>>> import numpy as np
>>> from numpy import linalg as LA
>>> np.set_printoptions(precision=2, suppress=True, linewidth=200, sign=" ")
>>> def tidy(a):
...     return np.round(a, 2) + 0
... 
>>> W0 = np.load("dump.npy")
>>> print(W0)
[[ 0  0  0  0  2]
 [ 0  2  0  0  0]
 [ 0  0  0  0  1]
 [ 1  0  1  0  0]]
>>> # column 2 repeats column 0
>>> left, sigma, VT = LA.svd(W0, full_matrices=False)
>>> print(tidy(np.sqrt((sigma ** 2).sum())), tidy(LA.norm(W0)))
3.32 3.32
>>> print(tidy(sigma))
[ 2.24  2.    1.41  0.  ]
>>> print(left.shape, sigma.shape, VT.shape)
(4, 4) (4,) (4, 5)
>>> print(LA.matrix_rank(W0, rtol=0.1))
3
>>> print(tidy(LA.norm(W0, 2) / LA.norm(W0)))
0.67
>>> A2 = np.array([[0, 0, 0], [0, 1, 0]])
>>> Z = np.kron(A2, W0)
>>> print(Z.shape)
(8, 15)
>>> print(LA.matrix_rank(Z))
3
>>> print(LA.norm(W0, axis=1).argmax())
0
>>> print(tidy(LA.norm(W0, 1)), tidy(LA.norm(W0, np.inf)))
3.0 2.0
>>> print(tidy(LA.norm(W0, axis=0)))
[ 1.    2.    1.    0.    2.24]
>>> print(tidy(LA.norm(W0[1] - W0[2])))
2.24
>>> left, sigma, VT = LA.svd(W0)
>>> print(tidy(sigma))
[ 2.24  2.    1.41  0.  ]
>>> A2 = left[:, :3] @ np.diag(sigma[:3]) @ VT[:3]
>>> print(tidy(LA.norm(W0 - A2, 2)), sigma[3])
0.0 -0.0
>>> X = np.array([[9, 0, 6, 1, 0],
...     [0, 9, 0, 6, 1],
...     [1, 0, 9, 0, 6],
...     [6, 1, 0, 9, 0],
...     [0, 6, 1, 0, 9]])
>>> x = np.array([0, -1, -2, 3, -1])
>>> rhs = X @ x
>>> print(rhs)
[ -9   8 -24  26 -17]
>>> print(tidy(LA.solve(X, 4 * rhs)))
[ 0. -4. -8. 12. -4.]
>>> print(tidy(LA.solve(X, X[:, 0])))
[ 1.  0.  0.  0.  0.]
>>> m1 = np.array([[1, 2, 3],
...     [4, 4, 3],
...     [6, 5, 5],
...     [8, 6, 7],
...     [11, 9, 10],
...     [11, 10, 11],
...     [12, 12, 14],
...     [13, 15, 14],
...     [15, 15, 16],
...     [17, 15, 16],
...     [17, 15, 16],
...     [19, 15, 16],
...     [19, 17, 16],
...     [19, 19, 16],
...     [21, 19, 17],
...     [22, 20, 18],
...     [22, 22, 19],
...     [23, 25, 22],
...     [25, 25, 25],
...     [26, 27, 26]])
>>> print(m1)
[[  1   2   3]
 [  4   4   3]
 [  6   5   5]
 [  8   6   7]
 [ 11   9  10]
 [ 11  10  11]
 [ 12  12  14]
 [ 13  15  14]
 [ 15  15  16]
 [ 17  15  16]
 [ 17  15  16]
 [ 19  15  16]
 [ 19  17  16]
 [ 19  19  16]
 [ 21  19  17]
 [ 22  20  18]
 [ 22  22  19]
 [ 23  25  22]
 [ 25  25  25]
 [ 26  27  26]]
>>> # row 10 repeats row 9
>>> W = np.array([[-2, 2, 0, 2],
...     [1, -2, 0, 1],
...     [1, -1, 0, 1],
...     [1, -2, 1, 2],
...     [0, -2, -1, -2]])
>>> b = np.array([2, 0, 1, -3])
>>> act = np.maximum(W0 @ W + b, 0)
>>> print((act > 0).mean(axis=0))
[ 1.    0.25  0.5   0.  ]
>>> print(LA.matrix_rank(act))
3
>>> Z = np.array([[2, 2, 3], [1, 2, -2], [-3, 0, -1], [2, -1, 3]])
>>> print(act @ Z)
[[  4   4   6]
 [  5   8  11]
 [  4   4   6]
 [  0   4   0]]
>>> print(W @ Z)
[[ 2 -2 -4]
 [ 2 -3 10]
 [ 3 -1  8]
 [ 1 -4 12]
 [-3 -2 -1]]
